>>> import numpy as np
>>> np.set_printoptions(precision=1, suppress=True, linewidth=140)
>>> def rd(a):
...     return np.round(a, 1) + 0
... 
>>> mat = np.loadtxt("x.csv", delimiter=",")
>>> mat
array([[-1.,  0.],
       [ 1.,  2.],
       [ 3.,  4.],
       [ 5.,  6.],
       [ 7.,  8.]])
>>> proj = mat @ np.linalg.solve(mat.T @ mat, mat.T)
>>> rd(np.diag(proj))
array([0.6, 0.3, 0.2, 0.3, 0.6])
>>> np.allclose(proj @ proj, proj)
True
>>> proj @ mat[:, 1]
array([0., 2., 4., 6., 8.])
>>> O = mat.astype(float).copy()
>>> for j in range(2):
...     O[:, j] -= O[:, :j] @ (O[:, :j].T @ O[:, j])
...     O[:, j] /= np.linalg.norm(O[:, j])
... 
>>> rd(O.T @ O)
array([[1., 0.],
       [0., 1.]])
>>> rd(O.T @ mat)
array([[ 9.2, 10.8],
       [ 0. ,  1.5]])
>>> x = np.array([2, -1])
>>> h1 = np.maximum(mat @ x, 0)
>>> np.maximum(mat @ x, 0) - np.maximum(-mat @ x, 0)
array([-2.,  0.,  2.,  4.,  6.])
>>> np.flatnonzero(h1 > 1e-9)
array([2, 3, 4])
>>> left, sigma, VT = np.linalg.svd(mat)
>>> rd(sigma)
array([14.3,  1. ])
>>> B = left[:, :1] @ np.diag(sigma[:1]) @ VT[:1]
>>> np.linalg.matrix_rank(B)
np.int64(1)
>>> np.linalg.matrix_rank(mat, rtol=0.05)
np.int64(2)
>>> f, r1 = mat[1], mat[3]
>>> f @ f
np.float64(5.0)
>>> f @ r1
np.float64(17.0)
>>> p = (f @ r1) / (f @ f) * f
>>> rd(np.linalg.norm(f + r1) ** 2 + np.linalg.norm(f - r1) ** 2)
np.float64(132.0)
>>> np.outer(f, r1)
array([[ 5.,  6.],
       [10., 12.]])
>>> np.linalg.matrix_rank(np.outer(f, r1))
np.int64(1)
>>> X = np.array([[0, 2, -3, 1], [2, -3, -1, 2], [-1, -3, 1, -3], [-2, -1, -3, 0]])
>>> B = X / np.linalg.norm(X, axis=1, keepdims=True)
>>> C2 = B @ B.T
>>> (np.abs(C2) > 0.9).astype(int)
array([[1, 0, 0, 0],
       [0, 1, 0, 0],
       [0, 0, 1, 0],
       [0, 0, 0, 1]])
>>> B = np.linalg.inv(X)
>>> np.allclose(B, X.T)
False
>>> rd(B)
array([[ 0.5,  0.2,  0.3, -0.5],
       [ 0.2, -0.1,  0. , -0.1],
       [-0.4, -0.1, -0.2,  0. ],
       [-0.4,  0.1, -0.4,  0.3]])
>>> rd(np.linalg.det(X) * B)
array([[ 44.,  17.,  26., -41.],
       [ 14., -13.,  -4., -11.],
       [-34.,  -7., -16.,   1.],
       [-40.,   5., -40.,  25.]])
>>> rd(X @ B)
array([[1., 0., 0., 0.],
       [0., 1., 0., 0.],
       [0., 0., 1., 0.],
       [0., 0., 0., 1.]])
>>> rd(np.linalg.inv(B))
array([[ 0.,  2., -3.,  1.],
       [ 2., -3., -1.,  2.],
       [-1., -3.,  1., -3.],
       [-2., -1., -3.,  0.]])
>>> rd(np.linalg.slogdet(X)[0])
np.float64(1.0)
